$ python -q
>>> import numpy as np
>>> import numpy.linalg as la
>>> np.set_printoptions(suppress=True, linewidth=140)
>>> rd = lambda a: np.round(a, 2) + 0
>>> u = np.array([8, 7, -7])
>>> F = 3 * np.eye(3) + np.outer(u, u)
>>> F
array([[ 67.,  56., -56.],
       [ 56.,  52., -49.],
       [-56., -49.,  52.]])
>>> Lm = la.cholesky(F)
>>> rd(np.diag(Lm) ** 2)
array([67.  ,  5.19,  4.27])
>>> data = np.maximum(np.array([[2],
...     [-1],
...     [1],
...     [0],
...     [1],
...     [-2],
...     [-1],
...     [-3],
...     [-3],
...     [-3],
...     [0],
...     [3],
...     [0],
...     [-1],
...     [0],
...     [1],
...     [0],
...     [2],
...     [-1],
...     [-3],
...     [1],
...     [3],
...     [-3],
...     [0]]) @ np.array([[3, 1, 0]]) + np.array([2, 2, -2]), 0)
>>> data
array([[ 8,  4,  0],
       [ 0,  1,  0],
       [ 5,  3,  0],
       [ 2,  2,  0],
       [ 5,  3,  0],
       [ 0,  0,  0],
       [ 0,  1,  0],
       [ 0,  0,  0],
       [ 0,  0,  0],
       [ 0,  0,  0],
       [ 2,  2,  0],
       [11,  5,  0],
       [ 2,  2,  0],
       [ 0,  1,  0],
       [ 2,  2,  0],
       [ 5,  3,  0],
       [ 2,  2,  0],
       [ 8,  4,  0],
       [ 0,  1,  0],
       [ 0,  0,  0],
       [ 5,  3,  0],
       [11,  5,  0],
       [ 0,  0,  0],
       [ 2,  2,  0]])
>>> r = la.matrix_rank(data)
>>> r
np.int64(2)
>>> null = la.svd(data)[2][r:].T
>>> [int(la.matrix_rank(np.delete(data, i, axis=0))) for i in range(24)]
[2, 2, 2, 2, 2, 2, 2, 2, 2, 2, 2, 2, 2, 2, 2, 2, 2, 2, 2, 2, 2, 2, 2, 2]
>>> null[:, 0] / null[np.abs(null[:, 0]).round(6).argmax(), 0]
array([0., 0., 1.])
>>> np.allclose(data @ null, 0)
True
>>> la.matrix_rank(data.T @ data), la.matrix_rank(data @ data.T)
(np.int64(2), np.int64(2))
>>> null @ null.T
array([[0., 0., 0.],
       [0., 0., 0.],
       [0., 0., 1.]])
>>> A2 = np.array([[0, 3, -1, -1], [-2, 2, 3, -2], [3, 3, -1, 0], [-1, -1, -2, -1]])
>>> W0 = A2 + A2.T
>>> W0
array([[ 0,  1,  2, -2],
       [ 1,  4,  6, -3],
       [ 2,  6, -2, -2],
       [-2, -3, -2, -2]])
>>> np.einsum("ij,ji->", W0, W0)
np.int64(140)
>>> rd(la.eigvals(W0))
array([ 9.54,  0.1 , -3.67, -5.96])
>>> rd(np.poly(W0))
array([   1.,    0.,  -70., -202.,   20.])
>>> evals, vecs = la.eigh(W0)
>>> x = np.array([1, 2, 1, 1])
>>> x @ W0 @ x
np.int64(24)
>>> rd(x @ W0 @ x / (x @ x)), rd(evals[0]), rd(evals[-1])
(np.float64(3.43), np.float64(-5.96), np.float64(9.54))
>>> (np.sign(vecs[:, -1].round(6)) == np.sign(vecs[0, -1].round(6))).astype(int)
array([1, 1, 1, 0])
>>> rd(vecs * np.maximum(evals, 0) @ vecs.T)
array([[ 0.69,  1.81,  1.2 , -0.81],
       [ 1.81,  5.56,  3.62, -2.38],
       [ 1.2 ,  3.62,  2.36, -1.56],
       [-0.81, -2.38, -1.56,  1.03]])
>>> K = np.load("sample18.npy")
>>> K
array([[  1.6,  -1.7,  -0.2,   2. ],
       [  0.2,  -0.1,   0.6,  36. ],
       [ -0.6,   0.6,   0.8,  -6. ],
       [  0.4,   0. ,   0.8, -44. ]])
>>> # column 3 is much longer than the rest
>>> x = np.array([2, 5, 4, 5])
>>> h1 = np.maximum(K @ x, 0)
>>> rd(np.tanh(K @ x))
array([ 1.,  1., -1., -1.])
>>> K * (h1 > 1e-9)[:, None]
array([[ 1.6, -1.7, -0.2,  2. ],
       [ 0.2, -0.1,  0.6, 36. ],
       [-0. ,  0. ,  0. , -0. ],
       [ 0. ,  0. ,  0. , -0. ]])
>>> rd(np.maximum(K @ (3 * x), 0))
array([ 11.7, 546.9,   0. ,   0. ])
>>> rd(K.T @ h1)
array([  42.7 ,  -24.86,  108.6 , 6570.6 ])
>>> rd(np.maximum(K @ x, 0) - np.maximum(-K @ x, 0))
array([   3.9,  182.3,  -25. , -216. ])
